% ipython --no-banner

In [1]: import numpy as np

In [2]: np.set_printoptions(suppress=True, linewidth=140)

In [3]: A2 = np.array([[1, -1], [1, 1]])

In [4]: arr = np.tile(A2, (2, 2))

In [5]: arr
Out[5]: 
array([[ 1, -1,  1, -1],
       [ 1,  1,  1,  1],
       [ 1, -1,  1, -1],
       [ 1,  1,  1,  1]])

In [6]: # row 2 repeats row 0

In [7]: ang = np.radians(45)

In [8]: Rm = np.eye(4)

In [9]: Rm[1, 1] = Rm[0, 0] = np.cos(ang)

In [10]: Rm[1, 0], Rm[0, 1] = -np.sin(ang), np.sin(ang)

In [11]: Rm.round(2)
Out[11]: 
array([[ 0.71,  0.71,  0.  ,  0.  ],
       [-0.71,  0.71,  0.  ,  0.  ],
       [ 0.  ,  0.  ,  1.  ,  0.  ],
       [ 0.  ,  0.  ,  0.  ,  1.  ]])

In [12]: A2 = arr @ Rm.T

In [13]: round(float(np.linalg.det(Rm)), 2), round(np.trace(Rm), 2)
Out[13]: (1.0, np.float64(3.41))

In [14]: np.round(np.abs(A2 - arr).max(axis=0), 2)
Out[14]: array([1., 1., 0., 0.])

In [15]: np.round(np.linalg.svd(arr, compute_uv=False), 2) + 0, np.round(np.linalg.svd(A2, compute_uv=False), 2) + 0
Out[15]: (array([2.83, 2.83, 0.  , 0.  ]), array([2.83, 2.83, 0.  , 0.  ]))

In [16]: F = np.load("x.npy")

In [17]: F
Out[17]: 
array([[ 2,  2,  1,  2,  0],
       [ 1,  3,  0, -1, -2],
       [-1,  2,  0, -2, -2],
       [ 3, -1,  3,  1,  0],
       [-3,  0, -3, -1,  3]])

In [18]: x = np.array([-2, -2, 1, 1, 2])

In [19]: rhs = F @ x

In [20]: c, lr = np.zeros(5), 1 / np.linalg.norm(F, 2) ** 2

In [21]: for i in range(25):
    ...:     c -= lr * F.T @ (F @ c - rhs)
    ...:     if i % 5 == 0: print(i, round(np.linalg.norm(F @ c - rhs), 2))
    ...: 
0 6.93
5 1.34
10 1.21
15 1.15
20 1.1

In [22]: c.round(2)
Out[22]: array([-0.95, -2.35, -0.06,  0.61,  1.86])

In [23]: np.round(np.linalg.norm(F, 1), 2), round(float(np.linalg.norm(F, np.inf)), 2)
Out[23]: (np.float64(10.0), 10.0)

In [24]: round(np.linalg.norm(F[1] - F[2]), 2)
Out[24]: np.float64(2.45)

In [25]: round(float(np.linalg.norm(F[1], 1)), 2), np.round(np.linalg.norm(F[1], np.inf), 2)
Out[25]: (7.0, np.float64(3.0))

In [26]: np.linalg.norm(F, axis=1).argmax()
Out[26]: np.int64(4)

In [27]: F[1] @ F[2]
Out[27]: np.int64(11)

In [28]: np.round(np.linalg.norm(F, axis=1), 2)
Out[28]: array([3.61, 3.87, 3.61, 4.47, 5.29])

In [29]: round(float(np.linalg.norm(F) ** 2 / np.linalg.norm(F, 2) ** 2), 2)
Out[29]: 1.76

In [30]: f = np.array([1, 2, -2, -2, 3])

In [31]: A2 = F + np.outer(f, np.eye(5)[3])

In [32]: np.linalg.matrix_rank(A2 - F)
Out[32]: np.int64(1)

In [33]: data = np.array([[1, 3, 0, 2],
    ...:     [3, 2, 0, 0],
    ...:     [0, 0, 3, 0],
    ...:     [1, 2, 2, 2],
    ...:     [3, 3, 3, 3],
    ...:     [10, 9, 0, 2]])

In [34]: data
Out[34]: 
array([[ 1,  3,  0,  2],
       [ 3,  2,  0,  0],
       [ 0,  0,  3,  0],
       [ 1,  2,  2,  2],
       [ 3,  3,  3,  3],
       [10,  9,  0,  2]])

In [35]: x = np.array([-1, 0, 0, 3])

In [36]: np.linalg.norm(data @ x) <= np.linalg.norm(data, 2) * np.linalg.norm(x) + 1e-9
Out[36]: np.True_

In [37]: data * x
Out[37]: 
array([[ -1,   0,   0,   6],
       [ -3,   0,   0,   0],
       [  0,   0,   0,   0],
       [ -1,   0,   0,   6],
       [ -3,   0,   0,   9],
       [-10,   0,   0,   6]])

In [38]: ang = np.radians(90)

In [39]: Rm = np.eye(4)

In [40]: Rm[3, 3] = Rm[1, 1] = np.cos(ang)

In [41]: Rm[3, 1], Rm[1, 3] = -np.sin(ang), np.sin(ang)

In [42]: Rm.round(2) + 0
Out[42]: 
array([[ 1.,  0.,  0.,  0.],
       [ 0.,  0.,  0.,  1.],
       [ 0.,  0.,  1.,  0.],
       [ 0., -1.,  0.,  0.]])

In [43]: A2 = data @ Rm.T

In [44]: A2.round(2) + 0
Out[44]: 
array([[ 1.,  2.,  0., -3.],
       [ 3.,  0.,  0., -2.],
       [ 0.,  0.,  3.,  0.],
       [ 1.,  2.,  2., -2.],
       [ 3.,  3.,  3., -3.],
       [10.,  2.,  0., -9.]])

In [45]: np.abs(A2 - data).max(axis=0)
Out[45]: array([ 0.,  7.,  0., 11.])

In [46]: np.allclose(np.linalg.norm(data, axis=1), np.linalg.norm(A2, axis=1))
Out[46]: True

In [47]: np.allclose(data @ data.T, A2 @ A2.T)
Out[47]: True

In [48]: A2 = arr / np.linalg.norm(arr, axis=1, keepdims=True)

In [49]: gram = A2 @ A2.T

In [50]: gram
Out[50]: 
array([[1., 0., 1., 0.],
       [0., 1., 0., 1.],
       [1., 0., 1., 0.],
       [0., 1., 0., 1.]])

In [51]: gram[1]
Out[51]: array([0., 1., 0., 1.])

In [52]: np.round(np.linalg.norm(A2, axis=1), 2)
Out[52]: array([1., 1., 1., 1.])

In [53]: np.argwhere(np.triu(np.abs(gram) > 0.95, 1))
Out[53]: 
array([[0, 2],
       [1, 3]])

In [54]: (np.abs(gram) > 0.9).astype(int)
Out[54]: 
array([[1, 0, 1, 0],
       [0, 1, 0, 1],
       [1, 0, 1, 0],
       [0, 1, 0, 1]])

In [55]: hat = data @ np.linalg.solve(data.T @ data, data.T)

In [56]: np.allclose(hat @ hat, hat)
Out[56]: True

In [57]: np.round(hat @ data[:, 3], 2) + 0
Out[57]: array([2., 0., 0., 2., 3., 2.])

In [58]: A2 = data / np.sqrt((data ** 2).mean(axis=1, keepdims=True))

In [59]: np.round(np.linalg.norm(A2, axis=1), 2)
Out[59]: array([2., 2., 2., 2., 2., 2.])

In [60]: A2[3].round(2)
Out[60]: array([0.55, 1.11, 1.11, 1.11])

In [61]: M = np.array([[6.0, 1.0, 1.0, 1.0, 1.0],
    ...:     [1.0, 6.0, 1.0, 1.0, 1.0],
    ...:     [1.0, 1.0, 6.0, 1.0, 1.0],
    ...:     [1.0, 1.0, 1.0, 6.0, 1.0],
    ...:     [1.0, 1.0, 1.0, 1.0, 6.0]])

In [62]: # equal to its transpose

In [63]: ang = np.radians(15)

In [64]: Rm = np.eye(5)

In [65]: Rm[2, 2] = Rm[4, 4] = np.cos(ang)

In [66]: Rm[2, 4], Rm[4, 2] = -np.sin(ang), np.sin(ang)

In [67]: Rm.round(2)
Out[67]: 
array([[ 1.  ,  0.  ,  0.  ,  0.  ,  0.  ],
       [ 0.  ,  1.  ,  0.  ,  0.  ,  0.  ],
       [ 0.  ,  0.  ,  0.97,  0.  , -0.26],
       [ 0.  ,  0.  ,  0.  ,  1.  ,  0.  ],
       [ 0.  ,  0.  ,  0.26,  0.  ,  0.97]])

In [68]: A2 = M @ Rm.T

In [69]: np.round(np.abs(A2 - M).max(axis=0), 2)
Out[69]: array([0.  , 0.  , 1.59, 0.  , 1.52])

In [70]: np.allclose(M @ M.T, A2 @ A2.T)
Out[70]: True

In [71]: A2.round(2)
Out[71]: 
array([[ 6.  ,  1.  ,  0.71,  1.  ,  1.22],
       [ 1.  ,  6.  ,  0.71,  1.  ,  1.22],
       [ 1.  ,  1.  ,  5.54,  1.  ,  2.52],
       [ 1.  ,  1.  ,  0.71,  6.  ,  1.22],
       [ 1.  ,  1.  , -0.59,  1.  ,  6.05]])

In [72]: np.round(np.poly(A2), 2)
Out[72]: array([    1.  ,   -29.59,   342.84, -1959.11,  5548.33, -6250.  ])

In [73]: round(np.linalg.det(A2.T), 2)
Out[73]: np.float64(6250.0)

In [74]: round(np.linalg.eigvals(A2).sum().real, 2)
Out[74]: np.float64(29.59)

In [75]: round(np.linalg.det(A2[::-1]), 2)
Out[75]: np.float64(6250.0)

In [76]: np.round(np.einsum("ij,ji->", A2, A2), 2)
Out[76]: np.float64(189.94)

In [77]: x = np.array([-2, 2, -1, -1, 1])

In [78]: rhs = M @ x

In [79]: rhs
Out[79]: array([-11.,   9.,  -6.,  -6.,   4.])

In [80]: np.round(np.linalg.solve(M.T, M[4]), 2) + 0
Out[80]: array([0., 0., 0., 0., 1.])

In [81]: np.round(np.linalg.solve(M, M[:, 3]), 2) + 0
Out[81]: array([0., 0., 0., 1., 0.])

In [82]: W0 = np.array([[8, -2, -4, -4, 7, 0, 4],
    ...:     [4, 8, -2, -4, -4, 7, 0],
    ...:     [0, 4, 8, -2, -4, -4, 7],
    ...:     [7, 0, 4, 8, -2, -4, -4],
    ...:     [-4, 7, 0, 4, 8, -2, -4],
    ...:     [-4, -4, 7, 0, 4, 8, -2],
    ...:     [-2, -4, -4, 7, 0, 4, 8]])

In [83]: W0 @ np.ones(7)
Out[83]: array([9., 9., 9., 9., 9., 9., 9.])

In [84]: x = np.array([2, 2, 1, -1])

In [85]: rhs = data @ x

In [86]: rhs
Out[86]: array([ 6, 10,  3,  6, 12, 36])

In [87]: rng = np.random.default_rng(6850)

In [88]: rhs = rhs + 0.1 * rng.normal(size=6)

In [89]: rhs.round(2)
Out[89]: array([ 6.08, 10.18,  3.23,  6.06, 12.07, 35.91])

In [90]: c, *_ = np.linalg.lstsq(data, rhs)

In [91]: round(np.linalg.norm(rhs - data @ c), 2)
Out[91]: np.float64(0.21)

In [92]: np.round(data.T @ (rhs - data @ c), 2) + 0
Out[92]: array([0., 0., 0., 0.])

In [93]: c.round(2)
Out[93]: array([ 1.95,  2.07,  1.07, -1.07])

In [94]: x = np.array([5, 6, 4, 4, 1, 7, 3])

In [95]: rhs = W0 @ x

In [96]: c, lr = np.zeros(7), 1 / np.linalg.norm(W0, 2) ** 2

In [97]: for i in range(300):
    ...:     c -= lr * W0.T @ (W0 @ c - rhs)
    ...:     if i % 50 == 0: print(i, round(np.linalg.norm(W0 @ c - rhs), 2))
    ...: 
0 70.11
50 0.0
100 0.0
150 0.0
200 0.0
250 0.0

In [98]: round(float(np.linalg.cond(W0)), 2)
Out[98]: 1.7

In [99]: A2 = np.array([[5, 2, 2, -5]])

In [100]: mat = A2.T @ A2

In [101]: mat
Out[101]: 
array([[ 25,  10,  10, -25],
       [ 10,   4,   4, -10],
       [ 10,   4,   4, -10],
       [-25, -10, -10,  25]])

In [102]: Uu, sigma, VT = np.linalg.svd(mat)

In [103]: sigma.round(2) + 0
Out[103]: array([58.,  0.,  0.,  0.])

In [104]: np.argmax(sigma[:-1] / (sigma[1:] + 1e-6)) + 1
Out[104]: np.int64(1)

In [105]: A2 = Uu[:, :1] @ np.diag(sigma[:1]) @ VT[:1]

In [106]: A2.round(2)
Out[106]: 
array([[ 25.,  10.,  10., -25.],
       [ 10.,   4.,   4., -10.],
       [ 10.,   4.,   4., -10.],
       [-25., -10., -10.,  25.]])

In [107]: round(float(np.linalg.norm(mat - A2, 2)), 2), round(sigma[1], 2)
Out[107]: (0.0, np.float64(0.0))
